% ipython --no-banner

In [1]: import numpy as np

In [2]: from numpy import linalg as LA

In [3]: np.set_printoptions(precision=2, suppress=True, linewidth=200, floatmode="fixed")

In [4]: def rnd(a):
   ...:     return np.round(a, 2) + 0
   ...: 

In [5]: E = np.array([[5.0, 0.0, 4.0], [0.0, 5.0, 0.0], [4.0, 0.0, 5.0]])

In [6]: E.sum(axis=1)
Out[6]: array([9.00, 5.00, 9.00])

In [7]: LA.rank(E)
AttributeError: module 'numpy.linalg' has no attribute 'rank'


In [8]: np.unravel_index(np.abs(E).argmax(), E.shape)
Out[8]: (np.int64(0), np.int64(0))

In [9]: np.count_nonzero(E)
Out[9]: np.int64(5)

In [10]: print(np.diff(E, axis=0))
[[-5.00  5.00 -4.00]
 [ 4.00 -5.00  5.00]]

In [11]: rnd(E.mean(axis=0))
Out[11]: array([3.00, 1.67, 3.00])

In [12]: print(rnd(LA.norm(E)))
10.34

In [13]: E - E[0]
Out[13]: 
array([[ 0.00,  0.00,  0.00],
       [-5.00,  5.00, -4.00],
       [-1.00,  0.00,  1.00]])

In [14]: np.abs(E).max()
Out[14]: np.float64(5.0)

In [15]: evals, vecs = LA.eig(E)

In [16]: E @ vecs[:, 0] - evals[0] * vecs[:, 0]
Out[16]: array([0.00, 0.00, 0.00])

In [17]: rnd(np.sort(LA.eigvals(E @ E)))
Out[17]: array([ 1.00, 25.00, 81.00])

In [18]: print(evals)
[9.00 1.00 5.00]

In [19]: evals, vecs = LA.eigh(E)

In [20]: np.unique(evals.round(6) + 0, return_counts=True)[1]
Out[20]: array([1, 1, 1])

In [21]: rnd(vecs.T @ E @ vecs)
Out[21]: 
array([[1.00, 0.00, 0.00],
       [0.00, 5.00, 0.00],
       [0.00, 0.00, 9.00]])

In [22]: evals.sum(), np.trace(E)
Out[22]: (np.float64(15.0), np.float64(15.0))

In [23]: np.abs(vecs[:, -1]).round(6).argmax()
Out[23]: np.int64(0)

In [24]: print(rnd(vecs @ np.diag(evals) @ vecs.T))
[[5.00 0.00 4.00]
 [0.00 5.00 0.00]
 [4.00 0.00 5.00]]

In [25]: np.allclose(E, E.T)
Out[25]: True

In [26]: assert E == E.T
ValueError: The truth value of an array with more than one element is ambiguous. Use a.any() or a.all()


In [27]: print(rnd(LA.matrix_power(E, 2)))
[[41.00  0.00 40.00]
 [ 0.00 25.00  0.00]
 [40.00  0.00 41.00]]

In [28]: E.inv()
AttributeError: 'numpy.ndarray' object has no attribute 'inv'


In [29]: (E + E.T) / 2
Out[29]: 
array([[5.00, 0.00, 4.00],
       [0.00, 5.00, 0.00],
       [4.00, 0.00, 5.00]])

In [30]: print(np.allclose(E @ E.T, E.T @ E))
True

In [31]: A = np.load("mat.npy")

In [32]: A
Out[32]: 
array([[1, 0, 1, 0, 3],
       [0, 3, 0, 0, 3],
       [0, 0, 1, 3, 3],
       [0, 0, 0, 2, 1],
       [0, 0, 0, 0, 2]])

In [33]: x0 = np.array([3, 3, 2, 3, 1])

In [34]: target = A @ x0

In [35]: target
Out[35]: array([ 8, 12, 14,  7,  2])

In [36]: rnd(LA.solve(A, target))
Out[36]: array([3.00, 3.00, 2.00, 3.00, 1.00])

In [37]: rnd(LA.solve(A.T, A[3]))
Out[37]: array([0.00, 0.00, 0.00, 1.00, 0.00])

In [38]: rnd(LA.solve(A, A[:, 3]))
Out[38]: array([0.00, 0.00, 0.00, 1.00, 0.00])

In [39]: print(rnd(LA.solve(A, -2 * target)))
[-6.00 -6.00 -4.00 -6.00 -2.00]

In [40]: K = np.loadtxt("x.csv", delimiter=",")

In [41]: K
Out[41]: 
array([[ 0.99, -0.76, -1.00],
       [-0.96,  0.97,  0.40],
       [ 0.14, -0.58,  0.77],
       [ 0.95, -0.94, -0.70],
       [-0.96,  0.83,  0.98],
       [-0.81,  0.77,  0.54],
       [ 0.97, -0.96, -0.74],
       [ 0.14, -0.11, -0.11],
       [-0.99,  0.93,  1.00],
       [ 0.60, -0.87,  0.76],
       [ 1.00, -0.98, -1.00],
       [-0.75,  0.87, -0.34],
       [-0.40, -0.84,  1.00],
       [-0.91,  0.41,  0.99],
       [-0.60,  0.50,  0.50],
       [-0.91,  0.70,  0.96],
       [-0.60,  0.50,  0.50],
       [-0.91,  0.23,  1.00],
       [-0.60,  0.78, -0.41],
       [ 0.95, -0.62, -0.99],
       [-0.27,  0.73, -0.83],
       [ 0.99, -0.99, -0.84],
       [-0.40,  0.49, -0.09],
       [-0.96,  0.95,  0.75],
       [-0.89,  0.94, -0.16],
       [-0.60,  0.45,  0.60],
       [ 0.69, -0.94,  0.89],
       [-0.99,  0.97,  0.99],
       [-0.98,  0.81,  1.00],
       [-0.27, -0.85,  1.00],
       [ 0.40,  0.73, -0.99],
       [-0.14,  0.24, -0.17],
       [-0.27,  0.46, -0.33],
       [-0.91,  0.81,  0.87],
       [ 0.89, -0.98,  0.81],
       [ 0.14, -0.67,  0.86],
       [-0.69,  0.62,  0.48],
       [ 0.40, -0.82,  0.87],
       [ 0.27, -0.15, -0.35],
       [ 0.69, -0.58, -0.58],
       [-0.14,  0.82, -0.96]])

In [42]: print(np.prod(np.diag(A)), rnd(LA.det(A)))
12 12.0

In [43]: rnd(np.sort(LA.eigvals(A)))
Out[43]: array([1.00, 1.00, 2.00, 2.00, 3.00])

In [44]: A @ A
Out[44]: 
array([[ 1,  0,  2,  3, 12],
       [ 0,  9,  0,  0, 15],
       [ 0,  0,  1,  9, 12],
       [ 0,  0,  0,  4,  4],
       [ 0,  0,  0,  0,  4]])

In [45]: [int(LA.matrix_rank(LA.matrix_power(A, p))) for p in range(1, 6)]
Out[45]: [5, 5, 5, 5, 5]

In [46]: mat = np.array([[2, 2, 1, 2, 1, 0, 2, 1],
    ...:     [1, 2, 2, 1, 2, 1, 0, 2],
    ...:     [2, 1, 2, 2, 1, 2, 1, 0],
    ...:     [0, 2, 1, 2, 2, 1, 2, 1],
    ...:     [1, 0, 2, 1, 2, 2, 1, 2],
    ...:     [2, 1, 0, 2, 1, 2, 2, 1],
    ...:     [1, 2, 1, 0, 2, 1, 2, 2],
    ...:     [2, 1, 2, 1, 0, 2, 1, 2]])

In [47]: print(mat)
[[2 2 1 2 1 0 2 1]
 [1 2 2 1 2 1 0 2]
 [2 1 2 2 1 2 1 0]
 [0 2 1 2 2 1 2 1]
 [1 0 2 1 2 2 1 2]
 [2 1 0 2 1 2 2 1]
 [1 2 1 0 2 1 2 2]
 [2 1 2 1 0 2 1 2]]

In [48]: x0 = np.array([2, -2, -3, -4, 2, -1, -1, -1])

In [49]: mat @ (2 * x0)
Out[49]: array([-24, -22, -26, -30, -18, -18, -12, -26])

In [50]: np.sign((mat @ x0).round(6))
Out[50]: array([-1, -1, -1, -1, -1, -1, -1, -1])
